% python3 -q
>>> import numpy as np
>>> from numpy import linalg as LA
>>> np.set_printoptions(precision=2, suppress=True, linewidth=200)
>>> rd = lambda a: np.round(a, 2) + 0
>>> A = 2 * np.eye(12) + np.ones((12, 12))
>>> A
array([[3., 1., 1., 1., 1., 1., 1., 1., 1., 1., 1., 1.],
       [1., 3., 1., 1., 1., 1., 1., 1., 1., 1., 1., 1.],
       [1., 1., 3., 1., 1., 1., 1., 1., 1., 1., 1., 1.],
       [1., 1., 1., 3., 1., 1., 1., 1., 1., 1., 1., 1.],
       [1., 1., 1., 1., 3., 1., 1., 1., 1., 1., 1., 1.],
       [1., 1., 1., 1., 1., 3., 1., 1., 1., 1., 1., 1.],
       [1., 1., 1., 1., 1., 1., 3., 1., 1., 1., 1., 1.],
       [1., 1., 1., 1., 1., 1., 1., 3., 1., 1., 1., 1.],
       [1., 1., 1., 1., 1., 1., 1., 1., 3., 1., 1., 1.],
       [1., 1., 1., 1., 1., 1., 1., 1., 1., 3., 1., 1.],
       [1., 1., 1., 1., 1., 1., 1., 1., 1., 1., 3., 1.],
       [1., 1., 1., 1., 1., 1., 1., 1., 1., 1., 1., 3.]])
>>> rng = np.random.default_rng(217120)
>>> lab = rng.permutation(12)
>>> lab
array([ 1,  5,  4,  7,  8, 10,  2,  0,  3, 11,  6,  9])
>>> out = A[lab][:, lab]
>>> out
array([[3., 1., 1., 1., 1., 1., 1., 1., 1., 1., 1., 1.],
       [1., 3., 1., 1., 1., 1., 1., 1., 1., 1., 1., 1.],
       [1., 1., 3., 1., 1., 1., 1., 1., 1., 1., 1., 1.],
       [1., 1., 1., 3., 1., 1., 1., 1., 1., 1., 1., 1.],
       [1., 1., 1., 1., 3., 1., 1., 1., 1., 1., 1., 1.],
       [1., 1., 1., 1., 1., 3., 1., 1., 1., 1., 1., 1.],
       [1., 1., 1., 1., 1., 1., 3., 1., 1., 1., 1., 1.],
       [1., 1., 1., 1., 1., 1., 1., 3., 1., 1., 1., 1.],
       [1., 1., 1., 1., 1., 1., 1., 1., 3., 1., 1., 1.],
       [1., 1., 1., 1., 1., 1., 1., 1., 1., 3., 1., 1.],
       [1., 1., 1., 1., 1., 1., 1., 1., 1., 1., 3., 1.],
       [1., 1., 1., 1., 1., 1., 1., 1., 1., 1., 1., 3.]])
>>> rd(LA.det(out)), rd(LA.det(A[lab]))
(np.float64(28672.0), np.float64(28672.0))
>>> np.allclose(out, A)
True
>>> np.diag(out)
array([3., 3., 3., 3., 3., 3., 3., 3., 3., 3., 3., 3.])
>>> np.trace(out)
np.float64(36.0)
>>> rd(np.sort(np.abs(LA.eigvals(out))))
array([ 2.,  2.,  2.,  2.,  2.,  2.,  2.,  2.,  2.,  2.,  2., 14.])
>>> m1 = np.loadtxt("case9.csv", delimiter=",")
>>> m1
array([[1.  , 0.7 , 0.49, 0.34, 0.24, 0.17, 0.12],
       [0.7 , 1.  , 0.7 , 0.49, 0.34, 0.24, 0.17],
       [0.49, 0.7 , 1.  , 0.7 , 0.49, 0.34, 0.24],
       [0.34, 0.49, 0.7 , 1.  , 0.7 , 0.49, 0.34],
       [0.24, 0.34, 0.49, 0.7 , 1.  , 0.7 , 0.49],
       [0.17, 0.24, 0.34, 0.49, 0.7 , 1.  , 0.7 ],
       [0.12, 0.17, 0.24, 0.34, 0.49, 0.7 , 1.  ]])
>>> Lm = LA.cholesky(m1)
>>> rd(Lm)
array([[1.  , 0.  , 0.  , 0.  , 0.  , 0.  , 0.  ],
       [0.7 , 0.71, 0.  , 0.  , 0.  , 0.  , 0.  ],
       [0.49, 0.5 , 0.71, 0.  , 0.  , 0.  , 0.  ],
       [0.34, 0.35, 0.5 , 0.71, 0.  , 0.  , 0.  ],
       [0.24, 0.24, 0.35, 0.5 , 0.71, 0.  , 0.  ],
       [0.17, 0.17, 0.24, 0.35, 0.5 , 0.71, 0.  ],
       [0.12, 0.12, 0.17, 0.24, 0.35, 0.5 , 0.71]])
>>> rd(Lm @ Lm.T)
array([[1.  , 0.7 , 0.49, 0.34, 0.24, 0.17, 0.12],
       [0.7 , 1.  , 0.7 , 0.49, 0.34, 0.24, 0.17],
       [0.49, 0.7 , 1.  , 0.7 , 0.49, 0.34, 0.24],
       [0.34, 0.49, 0.7 , 1.  , 0.7 , 0.49, 0.34],
       [0.24, 0.34, 0.49, 0.7 , 1.  , 0.7 , 0.49],
       [0.17, 0.24, 0.34, 0.49, 0.7 , 1.  , 0.7 ],
       [0.12, 0.17, 0.24, 0.34, 0.49, 0.7 , 1.  ]])
